$ python -q
>>> import numpy as np
>>> np.set_printoptions(suppress=True, linewidth=140)
>>> rnd = lambda a: np.round(a, 3) + 0
>>> M = np.load("w.npy")
>>> print(M)
[[0 1 0 1]
 [1 0 1 0]
 [0 1 0 1]
 [1 0 1 0]]
>>> left, s, vt = np.linalg.svd(M)
>>> print(np.argmax(s[:-1] / (s[1:] + 1e-6)) + 1)
2
>>> other = left[:, :2] @ np.diag(s[:2]) @ vt[:2]
>>> print(rnd(np.linalg.norm(M - other) / np.linalg.norm(M)))
0.0
>>> print(np.linalg.matrix_rank(M, rtol=0.05))
2
>>> print(rnd(other))
[[0. 1. 0. 1.]
 [1. 0. 1. 0.]
 [0. 1. 0. 1.]
 [1. 0. 1. 0.]]
>>> print(rnd(np.abs(M - other).max()))
0.0
>>> mat = np.loadtxt("run18.csv", delimiter=",")
>>> print(mat)
[[20.  5. 19. 10. 21. 12. 19. 23.]
 [ 7.  9. 13. 11.  8. 15. 13. 21.]
 [12.  9. 17. 12. 13. 16. 17. 25.]
 [30.  5. 27. 12. 31. 14. 27. 31.]
 [30.  5. 27. 12. 31. 14. 27. 31.]
 [32.  9. 33. 16. 33. 20. 33. 41.]
 [ 6.  7. 10.  9.  7. 12. 10. 16.]
 [29.  3. 24. 10. 30. 11. 24. 26.]
 [30.  5. 27. 12. 31. 14. 27. 31.]
 [ 5.  5.  7.  7.  6.  9.  7. 11.]
 [ 5.  5.  7.  7.  6.  9.  7. 11.]
 [12.  9. 17. 12. 13. 16. 17. 25.]
 [29.  3. 24. 10. 30. 11. 24. 26.]
 [12.  9. 17. 12. 13. 16. 17. 25.]
 [27.  9. 29. 15. 28. 19. 29. 37.]
 [25.  5. 23. 11. 26. 13. 23. 27.]
 [ 8. 11. 16. 13.  9. 18. 16. 26.]
 [29.  3. 24. 10. 30. 11. 24. 26.]
 [ 5.  5.  7.  7.  6.  9.  7. 11.]
 [ 5.  5.  7.  7.  6.  9.  7. 11.]
 [13. 11. 20. 14. 14. 19. 20. 30.]
 [33. 11. 36. 18. 34. 23. 36. 46.]
 [18. 11. 24. 15. 19. 20. 24. 34.]
 [13. 11. 20. 14. 14. 19. 20. 30.]
 [22.  9. 25. 14. 23. 18. 25. 33.]
 [31.  7. 30. 14. 32. 17. 30. 36.]
 [14.  3. 12.  7. 15.  8. 12. 14.]
 [26.  7. 26. 13. 27. 16. 26. 32.]
 [21.  7. 22. 12. 22. 15. 22. 28.]
 [12.  9. 17. 12. 13. 16. 17. 25.]
 [27.  9. 29. 15. 28. 19. 29. 37.]]
>>> print([round(float(x), 3) for x in np.linalg.svd(mat, compute_uv=False)[:3]])
[308.154, 46.56, 6.79]
>>> print(np.linalg.lstsq(mat[:-1].T, mat[-1])[2])
3
>>> print(np.abs(np.diag(np.linalg.qr(mat)[1])) > 1e-9)
[ True  True  True False False False False False]
>>> print(np.unique(mat.round(6), axis=0).shape)
(19, 8)
>>> print(np.allclose(mat[:-1].T @ np.linalg.lstsq(mat[:-1].T, mat[-1])[0], mat[-1]))
True
